>>> import numpy as np
>>> from numpy import linalg as LA
>>> np.set_printoptions(suppress=True, linewidth=200)
>>> mat = np.array([[1, 0, 0, 0], [1, 1, 0, 0], [-7, -1, 1, 0], [-4, 9, -2, 1]])
>>> np.round(np.abs(LA.svd(mat)[2][-1]), 2)
array([0.04, 0.05, 0.21, 0.98])
>>> np.argsort(-LA.norm(mat, axis=0).round(6), kind="stable")[:3]
array([1, 0, 2])
>>> np.round(LA.eigvals(mat), 2)
array([1., 1., 1., 1.])
>>> round(LA.det(mat[::-1]), 2)
np.float64(1.0)
>>> round(float(LA.det(2 * mat)), 2), round(LA.det(mat), 2)
(16.0, np.float64(1.0))
>>> np.poly(mat)
array([ 1., -4.,  6., -4.,  1.])
>>> print(np.einsum("ii->", mat))
4
>>> print(round(float(LA.det(mat.T)), 2))
1.0
>>> Y = LA.inv(mat)
>>> np.round(LA.det(mat) * Y, 2) + 0
array([[ 1.,  0.,  0.,  0.],
       [-1.,  1.,  0.,  0.],
       [ 6.,  1.,  1.,  0.],
       [25., -7.,  2.,  1.]])
>>> (np.abs(Y) > 1e-9).astype(int)
array([[1, 0, 0, 0],
       [1, 1, 0, 0],
       [1, 1, 1, 0],
       [1, 1, 1, 1]])
>>> print(np.round(LA.det(mat) * LA.det(Y), 2))
1.0
>>> round(LA.slogdet(mat)[0], 2)
np.float64(1.0)
>>> Y.round(2) + 0
array([[ 1.,  0.,  0.,  0.],
       [-1.,  1.,  0.,  0.],
       [ 6.,  1.,  1.,  0.],
       [25., -7.,  2.,  1.]])
>>> print(np.round(LA.inv(Y), 2) + 0)
[[ 1.  0.  0.  0.]
 [ 1.  1.  0.  0.]
 [-7. -1.  1.  0.]
 [-4.  9. -2.  1.]]
>>> np.allclose(Y, mat.T)
False
>>> Y = np.array([[2, -9], [3, 9], [-7, -8], [5, -2]])
>>> print(LA.matrix_rank(np.vstack([mat, Y.T])))
4
>>> np.einsum("ij->j", mat)
array([-9,  9, -1,  1])
>>> np.vstack([mat, Y.T]).shape
(6, 4)
>>> Y.T @ mat.T
array([[  2,   5, -24,  38],
       [ -9,   0,  46, 131]])
>>> Y = np.array([[1, 0, 2], [0, 3, 1], [1, 3, 0]])
>>> W0 = np.tril(Y)
>>> W0
array([[1, 0, 0],
       [0, 3, 0],
       [1, 3, 0]])
>>> # triangular: eigenvalues sit on the diagonal
>>> print(np.prod(np.diag(W0)), round(LA.det(W0), 2))
0 0.0
>>> LA.matrix_power(W0 - np.diag(np.diag(W0)), 3)
array([[0, 0, 0],
       [0, 0, 0],
       [0, 0, 0]])
>>> W0 @ W0
array([[1, 0, 0],
       [0, 9, 0],
       [1, 9, 0]])
>>> P = np.triu(np.array([[9, 2, 1], [2, 5, 1], [2, 2, 4]]), 1) + np.eye(3)
>>> Y = P @ W0 @ LA.inv(P)
>>> np.round(np.poly(Y), 2) + 0
array([ 1., -4.,  3.,  0.])
>>> P @ W0 - W0 @ P
array([[ 1.,  7., -1.],
       [ 1.,  3., -3.],
       [ 0., -2., -4.]])
>>> u = np.array([2, 1, -2, -3])
>>> Y = mat + np.outer(u, np.eye(4)[0])
>>> Y
array([[ 3.,  0.,  0.,  0.],
       [ 2.,  1.,  0.,  0.],
       [-9., -1.,  1.,  0.],
       [-7.,  9., -2.,  1.]])
>>> print(round(float(LA.det(Y) / LA.det(mat)), 2), np.round(1 + LA.solve(mat, u)[0], 2))
3.0 3.0
>>> ev, V = LA.eig(Y)
>>> np.round(np.sort(LA.eigvals(LA.inv(Y))), 2)
array([0.33+0.j, 1.  -0.j, 1.  +0.j, 1.  +0.j])
>>> np.round(np.sort(LA.eigvals(Y.T)), 2)
array([1., 1., 1., 3.])
>>> np.round(np.sort(LA.eigvals(Y @ Y)), 2)
array([1., 1., 1., 9.])
>>> A = np.loadtxt("data.csv", delimiter=",")
>>> A
array([[ 3.,  2.,  0.,  0., -3.],
       [ 2.,  3.,  2.,  0.,  0.],
       [ 0.,  2.,  3.,  2.,  0.],
       [ 0.,  0.,  2.,  3.,  2.],
       [-3.,  0.,  0.,  2.,  3.]])
>>> np.all(LA.eigvalsh(A) > 0)
np.False_
>>> x = np.array([0, -1, 2, 0, 1])
>>> a = np.maximum(A @ x, 0)
>>> np.maximum(A @ x, 0) - np.maximum(-A @ x, 0)
array([-5.,  1.,  4.,  6.,  3.])
>>> np.round(np.tanh(A @ x), 2)
array([-1.  ,  0.76,  1.  ,  1.  ,  1.  ])
>>> rng = np.random.default_rng(9315)
>>> idx = rng.permutation(5)
>>> print(idx)
[2 4 1 3 0]
>>> Y = A[idx][:, idx]
>>> print(np.diag(Y))
[3. 3. 3. 3. 3.]
>>> np.trace(Y)
np.float64(15.0)
>>> K = np.load("out6.npy")
>>> K
array([[  6.18,   5.96,  18.19,  -8.78],
       [  1.21,   2.17,   0.42,  14.78],
       [ -3.36, -17.76,  13.62, -16.23],
       [ -4.51,  -1.7 , -44.29,  11.66],
       [  8.66,  -1.17,  17.72,  -3.1 ],
       [-11.15, -14.78,  14.28,  14.57],
       [-23.17, -13.43,  22.6 , -21.76],
       [ -1.56,  -5.  ,  -4.61, -24.21],
       [ -5.66, -10.47,  20.75,   9.75],
       [  1.52,  15.13,  -6.03,  29.07],
       [ 24.7 ,  -3.72,  -9.49, -25.94],
       [-13.13,  20.75,  31.33, -11.38],
       [ -7.36,  -3.87, -11.93,  -0.68],
       [  5.58,   1.16,   9.85,  -1.08],
       [ -0.2 ,   8.19,  11.  ,  10.75],
       [-15.25,  -4.9 ,  33.92, -11.02],
       [ -1.55,   0.99,  31.24, -25.38],
       [-19.  ,   7.05,  -3.25,   7.93],
       [  4.72,  11.39,  -0.11,  13.4 ],
       [-15.4 ,   0.43,  11.82,   1.41],
       [-15.01, -18.07,  -6.56, -36.6 ]])
>>> C = K[[8, 0]].astype(float)
>>> for _ in range(6):
...     idx = LA.norm(K[:, None] - C, axis=-1).argmin(axis=1)
...     C = np.array([K[idx == j].mean(axis=0) for j in range(2)])
... 
>>> idx
array([1, 0, 1, 0, 1, 0, 1, 1, 0, 0, 1, 1, 0, 1, 0, 1, 1, 0, 0, 0, 1])
>>> np.abs(C[1] - C[0]).argmax()
np.int64(3)
>>> np.bincount(idx)
array([10, 11])
